>>> import numpy as np
>>> import numpy.linalg as la
>>> np.set_printoptions(suppress=True, linewidth=160)
>>> def rnd(a):
...     return np.round(a, 3) + 0
... 
>>> Q, _ = la.qr(np.array([[0.6, -0.5, 1.1, 1.1, 0.3],
...     [0.9, 0.1, -1.5, -2.9, -0.1],
...     [0.8, 0.6, -1.3, 0.3, 0.0],
...     [0.2, -0.3, -2.2, 0.8, 0.2],
...     [1.3, -0.1, -0.5, -0.1, -0.2]]))
>>> X = Q[:, :5]
>>> rnd(X)
array([[-0.319,  0.606, -0.397, -0.203, -0.576],
       [-0.478, -0.094,  0.261,  0.781, -0.29 ],
       [-0.425, -0.687,  0.033, -0.48 , -0.34 ],
       [-0.106,  0.359,  0.866, -0.328, -0.045],
       [-0.691,  0.153, -0.151, -0.101,  0.683]])
>>> M2 = X / la.norm(X, axis=1, keepdims=True)
>>> C2 = M2 @ M2.T
>>> np.argwhere(np.triu(np.abs(C2) > 0.95, 1))
array([], shape=(0, 2), dtype=int64)
>>> np.degrees(np.arccos(np.clip(C2[4, 1], -1, 1)))
np.float64(90.0)
>>> u = np.array([0, 1, 3])
>>> rnd(np.correlate(X[0], X[4], "full"))
array([-0.218,  0.446, -0.284, -0.239,  0.   , -0.39 ,  0.33 ,  0.053,  0.398])
>>> vec = np.array([-2, 0, -3, -2, -2])
>>> rhs = X @ vec
>>> b, lr = np.zeros(5), 1 / la.norm(X, 2) ** 2
>>> for i in range(10):
...     b -= lr * X.T @ (X @ b - rhs)
...     if i % 2 == 0: print(i, round(la.norm(X @ b - rhs), 3))
... 
0 0.0
2 0.0
4 0.0
6 0.0
8 0.0
>>> rnd(b)
array([-2.,  0., -3., -2., -2.])
>>> rnd(la.cond(X))
np.float64(1.0)
>>> rng = np.random.default_rng(21000)
>>> lab = rng.permutation(5)
>>> M2 = X[:, lab] * rng.choice([-1, 1], 5)
>>> rnd(M2)
array([[-0.203, -0.397,  0.606, -0.576,  0.319],
       [ 0.781,  0.261, -0.094, -0.29 ,  0.478],
       [-0.48 ,  0.033, -0.687, -0.34 ,  0.425],
       [-0.328,  0.866,  0.359, -0.045,  0.106],
       [-0.101, -0.151,  0.153,  0.683,  0.691]])
>>> U, _, VT = la.svd(X.T @ M2)
>>> rnd(U @ VT)
array([[ 0.,  0.,  0.,  0., -1.],
       [ 0.,  0.,  1.,  0.,  0.],
       [ 0.,  1.,  0.,  0.,  0.],
       [ 1.,  0.,  0.,  0.,  0.],
       [ 0.,  0.,  0.,  1.,  0.]])
>>> lab
array([3, 2, 1, 4, 0])
>>> data = np.load("out2.npy")
>>> data
array([[ -1,   0,   1,   2,   3,   4,   5,   6,   7,   8,   9,  10],
       [ 11,  12,  13,  14,  15,  16,  17,  18,  19,  20,  21,  22],
       [ 23,  24,  25,  26,  27,  28,  29,  30,  31,  32,  33,  34],
       [ 35,  36,  37,  38,  39,  40,  41,  42,  43,  44,  45,  46],
       [ 47,  48,  49,  50,  51,  52,  53,  54,  55,  56,  57,  58],
       [ 59,  60,  61,  62,  63,  64,  65,  66,  67,  68,  69,  70],
       [ 71,  72,  73,  74,  75,  76,  77,  78,  79,  80,  81,  82],
       [ 83,  84,  85,  86,  87,  88,  89,  90,  91,  92,  93,  94],
       [ 95,  96,  97,  98,  99, 100, 101, 102, 103, 104, 105, 106],
       [107, 108, 109, 110, 111, 112, 113, 114, 115, 116, 117, 118]])
>>> U, sigma, VT = la.svd(data)
>>> np.argmax(sigma[:-1] / (sigma[1:] + 1e-6)) + 1
np.int64(2)
>>> M2 = U[:, :2] @ np.diag(sigma[:2]) @ VT[:2]
>>> la.matrix_rank(data, rtol=0.05)
np.int64(1)
